% python3 -q
>>> import numpy as np
>>> np.set_printoptions(precision=2, suppress=True, linewidth=120)
>>> def rnd(a):
...     return np.round(a, 2) + 0
... 
>>> W0 = np.loadtxt("dump.csv", delimiter=",")
>>> W0
array([[ 0., -3.],
       [ 0.,  0.]])
>>> np.einsum("ii->", W0)
np.float64(0.0)
>>> rnd(np.linalg.det(W0[::-1]))
np.float64(0.0)
>>> np.einsum("ij,ji->", W0, W0)
np.float64(0.0)
>>> rnd(np.linalg.eigvals(W0))
array([0., 0.])
>>> rnd(np.linalg.det(2 * W0)), rnd(np.linalg.det(W0))
(np.float64(0.0), np.float64(0.0))
>>> rnd(W0 @ np.linalg.pinv(W0) @ W0)
array([[ 0., -3.],
       [ 0.,  0.]])
>>> np.linalg.lstsq(W0[:-1].T, W0[-1])[2]
np.int32(1)
>>> W0 @ W0
array([[0., 0.],
       [0., 0.]])
>>> rnd(np.sort(np.linalg.eigvals(W0)))
array([0., 0.])
>>> E = np.array([[2, 0, 0, 1, 2],
...     [0, 0, 2, 0, 0],
...     [2, 0, 2, 2, 1],
...     [1, 1, 0, 0, 0],
...     [1, 0, 1, 0, 2]])
>>> E[:, 0] = 3 * E[:, 4]
>>> E
array([[6, 0, 0, 1, 2],
       [0, 0, 2, 0, 0],
       [3, 0, 2, 2, 1],
       [0, 1, 0, 0, 0],
       [6, 0, 1, 0, 2]])
>>> r0, v = E[2], E[1]
>>> r0 @ v
np.int64(4)
>>> pr = (r0 @ v) / (r0 @ r0) * r0
>>> np.linalg.matrix_rank(np.outer(r0, v))
np.int64(1)
>>> rnd(v - pr)
array([-0.67,  0.  ,  1.56, -0.44, -0.22])
>>> np.linalg.lstsq(E[:-1].T, E[-1])[2]
np.int32(4)
>>> np.abs(np.diag(np.linalg.qr(E)[1])) > 1e-9
array([ True,  True,  True,  True, False])
>>> np.allclose(E[:-1].T @ np.linalg.lstsq(E[:-1].T, E[-1])[0], E[-1])
True
>>> rng = np.random.default_rng(16166)
>>> other = E + rng.integers(-2, 3, (5, 4)) @ rng.integers(-2, 3, (4, 5))
>>> other
array([[ 5,  4,  2,  4,  4],
       [-4,  2,  3,  4, -4],
       [ 2, -2,  1,  2, -3],
       [ 3,  3,  1,  2,  0],
       [ 5,  7,  7,  5,  7]])
>>> np.linalg.matrix_rank(other - E, tol=1e-8)
np.int64(4)
>>> rnd(np.linalg.svd(other - E, compute_uv=False))
array([13.78,  7.7 ,  3.5 ,  1.18,  0.  ])
>>> G = other.T @ other
>>> rnd(np.linalg.svd(other, compute_uv=False) ** 2)
array([282.91,  65.27,  24.08,   6.08,   1.65])
>>> np.allclose(G, G.T)
True
>>> np.linalg.matrix_rank(G)
np.int64(5)
>>> G
array([[79, 52, 38, 39, 65],
       [52, 82, 64, 61, 63],
       [38, 64, 64, 59, 42],
       [39, 61, 59, 65, 29],
       [65, 63, 42, 29, 90]])
>>> other = np.array([[2, 3, 0, 2, 2],
...     [2, 1, 3, 0, 0],
...     [0, 3, 0, 1, 1],
...     [3, 0, 0, 1, 1],
...     [3, 1, 3, 1, 0]])
>>> F = other + other.T
>>> F
array([[4, 5, 0, 5, 5],
       [5, 2, 6, 0, 1],
       [0, 6, 0, 1, 4],
       [5, 0, 1, 2, 2],
       [5, 1, 4, 2, 0]])
>>> ev, vecs = np.linalg.eig(F)
>>> rnd(np.sort(np.linalg.eigvals(F.T)))
array([-8.51, -1.58, -0.42,  4.59, 13.92])
